% python3 -q
>>> import numpy as np
>>> np.set_printoptions(suppress=True, linewidth=100)
>>> K = np.load("x.npy")
>>> K
array([[ 0.,  0.,  0.,  3.,  1., -5.],
       [ 0.,  0.,  1.,  1.,  4., -5.],
       [ 0.,  1.,  0.,  0.,  0.,  0.],
       [ 3.,  1.,  0.,  0.,  0.,  0.],
       [ 1.,  4.,  0.,  0.,  0.,  0.],
       [-5., -5.,  0.,  0.,  0.,  0.]])
>>> # null space of dimension 2
>>> Uu, sigma, vt = np.linalg.svd(K)
>>> print(np.argmax(sigma[:-1] / (sigma[1:] + 1e-6)) + 1)
4
>>> M2 = Uu[:, :4] @ np.diag(sigma[:4]) @ vt[:4]
>>> np.round(np.linalg.norm(K - M2, 2), 1), np.round(sigma[4], 1)
(np.float64(0.0), np.float64(0.0))
>>> w, evecs = np.linalg.eigh(K)
>>> x = np.array([0, 1, 0, 3, 3, 0])
>>> np.round(np.linalg.eigvalsh(K[1:, 1:]), 1)
array([-6.6,  0. ,  0. ,  0. ,  6.6])
>>> np.round(x @ K @ x / (x @ x), 1), round(float(w[0]), 1), round(w[-1], 1)
(np.float64(1.6), -8.4, np.float64(8.4))
>>> np.round(evecs * np.maximum(w, 0) @ evecs.T, 1) + 0
array([[ 2.6,  1.4,  0. ,  1.5,  0.5, -2.5],
       [ 1.4,  2.9,  0.5,  0.5,  2. , -2.5],
       [ 0. ,  0.5,  0.1, -0.1,  0.4, -0.3],
       [ 1.5,  0.5, -0.1,  0.9,  0. , -1.3],
       [ 0.5,  2. ,  0.4,  0. ,  1.5, -1.4],
       [-2.5, -2.5, -0.3, -1.3, -1.4,  3. ]])
>>> F = np.load("block14.npy")
>>> F.round(1) + 0
array([[-0.5,  0.5,  0.3,  0. , -0.4,  0.2, -0.4,  0.3, -0.1],
       [ 0.4, -0.2,  0.1,  0.3, -0.1, -0.5, -0.4,  0.3, -0.5],
       [-0.5, -0.4, -0.3, -0.4,  0. , -0.1, -0.2, -0.2, -0.5],
       [ 0.5, -0.1, -0.2, -0.3, -0.2,  0.5, -0.5,  0.1,  0.1],
       [-0.2, -0.3, -0.1,  0.3, -0.5, -0.2, -0.3, -0.3,  0.5],
       [ 0.1,  0.6, -0.2,  0. ,  0.2, -0.2, -0.3, -0.6, -0.1],
       [-0.1,  0.2, -0.8,  0.3,  0.1,  0. ,  0. ,  0.4,  0. ],
       [-0.1, -0.2,  0.2,  0.4,  0.6,  0.4, -0.4, -0.1,  0. ],
       [ 0. ,  0. ,  0.1, -0.4,  0.4, -0.4, -0.3,  0.3,  0.5]])
>>> # columns are unit length and at right angles
>>> M2 = np.linalg.inv(F)
>>> round(np.linalg.cond(F), 1)
np.float64(1.0)
>>> np.round(np.linalg.det(F) * M2, 1) + 0
array([[-0.5,  0.4, -0.5,  0.5, -0.2,  0.1, -0.1, -0.1,  0. ],
       [ 0.5, -0.2, -0.4, -0.1, -0.3,  0.6,  0.2, -0.2,  0. ],
       [ 0.3,  0.1, -0.3, -0.2, -0.1, -0.2, -0.8,  0.2,  0.1],
       [ 0. ,  0.3, -0.4, -0.3,  0.3,  0. ,  0.3,  0.4, -0.4],
       [-0.4, -0.1,  0. , -0.2, -0.5,  0.2,  0.1,  0.6,  0.4],
       [ 0.2, -0.5, -0.1,  0.5, -0.2, -0.2,  0. ,  0.4, -0.4],
       [-0.4, -0.4, -0.2, -0.5, -0.3, -0.3,  0. , -0.4, -0.3],
       [ 0.3,  0.3, -0.2,  0.1, -0.3, -0.6,  0.4, -0.1,  0.3],
       [-0.1, -0.5, -0.5,  0.1,  0.5, -0.1,  0. ,  0. ,  0.5]])
>>> np.round(np.linalg.det(F) * np.linalg.det(M2), 1)
np.float64(1.0)
>>> np.round(F @ M2, 1) + 0
array([[1., 0., 0., 0., 0., 0., 0., 0., 0.],
       [0., 1., 0., 0., 0., 0., 0., 0., 0.],
       [0., 0., 1., 0., 0., 0., 0., 0., 0.],
       [0., 0., 0., 1., 0., 0., 0., 0., 0.],
       [0., 0., 0., 0., 1., 0., 0., 0., 0.],
       [0., 0., 0., 0., 0., 1., 0., 0., 0.],
       [0., 0., 0., 0., 0., 0., 1., 0., 0.],
       [0., 0., 0., 0., 0., 0., 0., 1., 0.],
       [0., 0., 0., 0., 0., 0., 0., 0., 1.]])
>>> th = np.radians(30)
>>> r_ = np.eye(9)
>>> r_[0, 0] = r_[8, 8] = np.cos(th)
>>> r_[0, 8], r_[8, 0] = -np.sin(th), np.sin(th)
>>> r_.round(1)
array([[ 0.9,  0. ,  0. ,  0. ,  0. ,  0. ,  0. ,  0. , -0.5],
       [ 0. ,  1. ,  0. ,  0. ,  0. ,  0. ,  0. ,  0. ,  0. ],
       [ 0. ,  0. ,  1. ,  0. ,  0. ,  0. ,  0. ,  0. ,  0. ],
       [ 0. ,  0. ,  0. ,  1. ,  0. ,  0. ,  0. ,  0. ,  0. ],
       [ 0. ,  0. ,  0. ,  0. ,  1. ,  0. ,  0. ,  0. ,  0. ],
       [ 0. ,  0. ,  0. ,  0. ,  0. ,  1. ,  0. ,  0. ,  0. ],
       [ 0. ,  0. ,  0. ,  0. ,  0. ,  0. ,  1. ,  0. ,  0. ],
       [ 0. ,  0. ,  0. ,  0. ,  0. ,  0. ,  0. ,  1. ,  0. ],
       [ 0.5,  0. ,  0. ,  0. ,  0. ,  0. ,  0. ,  0. ,  0.9]])
>>> M2 = F @ r_.T
>>> np.allclose(F @ F.T, M2 @ M2.T)
True
>>> M2.round(1) + 0
array([[-0.4,  0.5,  0.3,  0. , -0.4,  0.2, -0.4,  0.3, -0.4],
       [ 0.6, -0.2,  0.1,  0.3, -0.1, -0.5, -0.4,  0.3, -0.2],
       [-0.2, -0.4, -0.3, -0.4,  0. , -0.1, -0.2, -0.2, -0.6],
       [ 0.4, -0.1, -0.2, -0.3, -0.2,  0.5, -0.5,  0.1,  0.3],
       [-0.5, -0.3, -0.1,  0.3, -0.5, -0.2, -0.3, -0.3,  0.3],
       [ 0.2,  0.6, -0.2,  0. ,  0.2, -0.2, -0.3, -0.6,  0. ],
       [-0.1,  0.2, -0.8,  0.3,  0.1,  0. ,  0. ,  0.4,  0. ],
       [-0.1, -0.2,  0.2,  0.4,  0.6,  0.4, -0.4, -0.1, -0.1],
       [-0.3,  0. ,  0.1, -0.4,  0.4, -0.4, -0.3,  0.3,  0.4]])
>>> np.round(np.linalg.svd(F, compute_uv=False), 1), np.round(np.linalg.svd(M2, compute_uv=False), 1)
(array([1., 1., 1., 1., 1., 1., 1., 1., 1.]), array([1., 1., 1., 1., 1., 1., 1., 1., 1.]))
>>> np.round(F @ F, 1) + 0
array([[ 0.4, -0.4,  0.1,  0. ,  0.4, -0.1, -0.1, -0.4, -0.6],
       [-0.2, -0.3,  0.4,  0. , -0.3,  0.8,  0. ,  0. , -0.2],
       [ 0.1, -0.1,  0.1,  0.2, -0.1,  0. ,  0.9, -0.4,  0.1],
       [-0.1,  0.7,  0.7, -0.1,  0.1, -0.1, -0.1, -0.2, -0.1],
       [ 0.4,  0. ,  0.2, -0.8,  0.2,  0.1,  0.2,  0.2,  0.3],
       [ 0.3, -0.1,  0.3,  0. , -0.7, -0.5,  0. ,  0.3, -0.2],
       [ 0.6,  0. ,  0.2,  0.5,  0.1,  0.2, -0.2,  0.1,  0.4],
       [ 0.1, -0.1, -0.1, -0.3, -0.3,  0. , -0.4, -0.7,  0.4],
       [-0.4, -0.5,  0.5,  0. ,  0.2, -0.3, -0.1,  0.1,  0.4]])
>>> np.round(np.sort(np.abs(np.linalg.eigvals(F))), 1)
array([1., 1., 1., 1., 1., 1., 1., 1., 1.])
>>> round(np.trace(F), 1)
np.float64(-1.7)
>>> print(np.allclose(F @ F.T, F.T @ F))
True
>>> np.round(np.linalg.det(F), 1)
np.float64(1.0)
>>> W0 = np.load("layer3.npy")
>>> W0.round(1) + 0
array([[ 0.7, -0.2,  0. , -0.4],
       [-0.2,  0.8,  0. , -0.3],
       [ 0. ,  0. ,  1. ,  0.1],
       [-0.4, -0.3,  0.1,  0.5]])
>>> # looks like rank 3
>>> round(np.trace(np.linalg.pinv(W0) @ W0), 1)
np.float64(3.0)
>>> np.round(W0 @ np.linalg.pinv(W0) @ W0, 1) + 0
array([[ 0.7, -0.2,  0. , -0.4],
       [-0.2,  0.8,  0. , -0.3],
       [ 0. ,  0. ,  1. ,  0.1],
       [-0.4, -0.3,  0.1,  0.5]])
>>> print(np.unique(W0.round(6), axis=0).shape)
(4, 4)
>>> hat = np.triu(np.array([[1, 1, -3, -1], [-2, -2, -1, -3], [1, 3, 3, -3], [-3, -2, 1, 2]]), 1) + np.eye(4)
>>> M2 = hat @ W0 @ np.linalg.inv(hat)
>>> print(np.round(np.linalg.det(M2), 1))
0.0
>>> print(round(np.trace(M2), 1), np.round(np.trace(W0), 1))
3.0 3.0
>>> np.round(np.einsum("ij,ji->", W0, W0), 1)
np.float64(3.0)
>>> np.round(np.kron(np.eye(2, dtype=int), W0), 1) + 0
array([[ 0.7, -0.2,  0. , -0.4,  0. ,  0. ,  0. ,  0. ],
       [-0.2,  0.8,  0. , -0.3,  0. ,  0. ,  0. ,  0. ],
       [ 0. ,  0. ,  1. ,  0.1,  0. ,  0. ,  0. ,  0. ],
       [-0.4, -0.3,  0.1,  0.5,  0. ,  0. ,  0. ,  0. ],
       [ 0. ,  0. ,  0. ,  0. ,  0.7, -0.2,  0. , -0.4],
       [ 0. ,  0. ,  0. ,  0. , -0.2,  0.8,  0. , -0.3],
       [ 0. ,  0. ,  0. ,  0. ,  0. ,  0. ,  1. ,  0.1],
       [ 0. ,  0. ,  0. ,  0. , -0.4, -0.3,  0.1,  0.5]])
>>> f = np.array([2, 2, 1])
>>> np.round(np.cross(W0[0, :3], W0[2, :3]), 1) + 0
array([-0.2, -0.7,  0. ])
>>> np.round(np.convolve(W0[0], f), 1)
array([ 1.5,  1. ,  0.4, -0.9, -0.7, -0.4])
>>> M = np.array([[4.6, 1.5, -2.9],
...     [2.3, -1.1, -1.8],
...     [-0.4, -2.4, 3.5],
...     [-0.7, -3.5, 1.1],
...     [3.4, 0.3, -3.3],
...     [4.5, -0.8, -4.2],
...     [3.7, 0.1, -2.0],
...     [1.7, 2.1, -2.8],
...     [3.7, 0.4, -3.2],
...     [3.8, 0.4, -4.7],
...     [-0.1, 2.1, -1.6],
...     [0.2, -3.4, 3.1],
...     [-0.8, -3.1, 1.7],
...     [3.8, -0.2, -3.8],
...     [3.1, 2.8, -1.0],
...     [-1.0, -3.9, 1.6],
...     [0.4, -2.6, 1.4],
...     [2.8, 2.4, -4.2]])
>>> M
array([[ 4.6,  1.5, -2.9],
       [ 2.3, -1.1, -1.8],
       [-0.4, -2.4,  3.5],
       [-0.7, -3.5,  1.1],
       [ 3.4,  0.3, -3.3],
       [ 4.5, -0.8, -4.2],
       [ 3.7,  0.1, -2. ],
       [ 1.7,  2.1, -2.8],
       [ 3.7,  0.4, -3.2],
       [ 3.8,  0.4, -4.7],
       [-0.1,  2.1, -1.6],
       [ 0.2, -3.4,  3.1],
       [-0.8, -3.1,  1.7],
       [ 3.8, -0.2, -3.8],
       [ 3.1,  2.8, -1. ],
       [-1. , -3.9,  1.6],
       [ 0.4, -2.6,  1.4],
       [ 2.8,  2.4, -4.2]])
>>> Xc = M - M.mean(axis=0)
>>> Uu, sigma, vt = np.linalg.svd(Xc, full_matrices=False)
>>> np.abs(Uu[:, 0]).argmax()
np.int64(2)
>>> print(np.round(np.abs(vt[-1]), 1))
[0.7 0.2 0.6]
>>> print(np.linalg.matrix_rank(Xc))
3
>>> mat = np.load("w.npy")
>>> mat
array([[ 1,  0,  0,  0],
       [ 6,  1,  0,  0],
       [-9,  6,  1,  0],
       [ 6,  9,  3,  1]])
>>> # triangular
>>> print(np.round(np.sort(np.linalg.eigvals(mat)), 1))
[1. 1. 1. 1.]
>>> print(np.linalg.matrix_rank(mat - mat[0, 0] * np.eye(4)))
3
>>> np.allclose(mat, mat.T)
False
>>> round(float(np.linalg.det(mat)), 1)
1.0
>>> mat @ mat
array([[ 1,  0,  0,  0],
       [12,  1,  0,  0],
       [18, 12,  1,  0],
       [39, 36,  6,  1]])
>>> t3 = np.stack([mat, 2 * mat, mat[::-1]])
>>> t3.sum(axis=0)
array([[  9,   9,   3,   1],
       [  9,   9,   1,   0],
       [-21,  19,   3,   0],
       [ 19,  27,   9,   3]])
>>> np.einsum("bij,cij->bc", t3, t3)
array([[ 283,  566,  -84],
       [ 566, 1132, -168],
       [ -84, -168,  283]])
>>> t3.shape
(3, 4, 4)
>>> np.linalg.cond(mat) > 100
np.True_
>>> [round(float(x), 1) for x in np.linalg.svd(mat, compute_uv=False)[:3]]
[12.5, 11.2, 0.7]
>>> round(float(np.linalg.norm(mat, 2) / np.linalg.norm(mat)), 1)
0.7
>>> feats = np.load("m.npy")
>>> feats
array([[ 0.1, -1.7, -0.7, -0.3,  0. ,  0. ,  0.7, -0.8, -1.6,  0.6,  1.1,  0. ,  1.5],
       [-0.2, -0.6, -0.4, -1. , -1. ,  0.3,  1.2,  0.3,  0.1,  0.3, -0.8,  0.8, -0.2],
       [ 0.7, -0.6, -0.8, -1.6,  1.1, -0.3, -0.1, -0.2,  1.2,  2.4, -0.9,  0.4,  0.1],
       [-1.2, -0.1,  0.3,  0. , -0.5,  0.1,  0.3, -0.3,  0.6,  0.9, -0.2,  0.5, -1.3],
       [ 1.6, -0.6, -2.5, -0.4,  0. ,  0.7,  1.5, -0.5, -2.7, -0.4,  0.7,  1. , -0.4],
       [-0.8,  0.7,  0.1,  0.7,  0. , -1.7,  0.4,  1.5, -1.8,  2. , -1.8, -0.4, -2.7],
       [ 0.1,  0.7, -0.6,  1. , -2.8, -0.7,  0.4, -0.5,  0.9, -0.2,  2.4, -0.7, -1.6],
       [ 1.7,  1.8,  0.7, -0.8, -1.4,  2.1, -1.1, -0.1,  0.3, -1.9, -0.9,  0.2,  1.5],
       [ 1.6,  1.1,  0.6, -1.1, -0.6,  1.8, -0.4,  1. , -0.5, -0.1, -0.9, -0.1,  1.4]])
>>> Uu, sigma, vt = np.linalg.svd(feats, full_matrices=False)
>>> np.round(np.cumsum(sigma ** 2) / np.sum(sigma ** 2), 1)
array([0.3, 0.5, 0.7, 0.8, 0.9, 1. , 1. , 1. , 1. ])
>>> sigma.round(1)
array([6.6, 5.3, 5.1, 4.2, 3.3, 2.2, 2. , 1. , 0.8])
>>> np.round(sigma / sigma[0], 1)
array([1. , 0.8, 0.8, 0.6, 0.5, 0.3, 0.3, 0.2, 0.1])
>>> print(np.allclose(Uu * sigma @ vt, feats))
True
>>> np.round(vt @ vt.T, 1) + 0
array([[1., 0., 0., 0., 0., 0., 0., 0., 0.],
       [0., 1., 0., 0., 0., 0., 0., 0., 0.],
       [0., 0., 1., 0., 0., 0., 0., 0., 0.],
       [0., 0., 0., 1., 0., 0., 0., 0., 0.],
       [0., 0., 0., 0., 1., 0., 0., 0., 0.],
       [0., 0., 0., 0., 0., 1., 0., 0., 0.],
       [0., 0., 0., 0., 0., 0., 1., 0., 0.],
       [0., 0., 0., 0., 0., 0., 0., 1., 0.],
       [0., 0., 0., 0., 0., 0., 0., 0., 1.]])
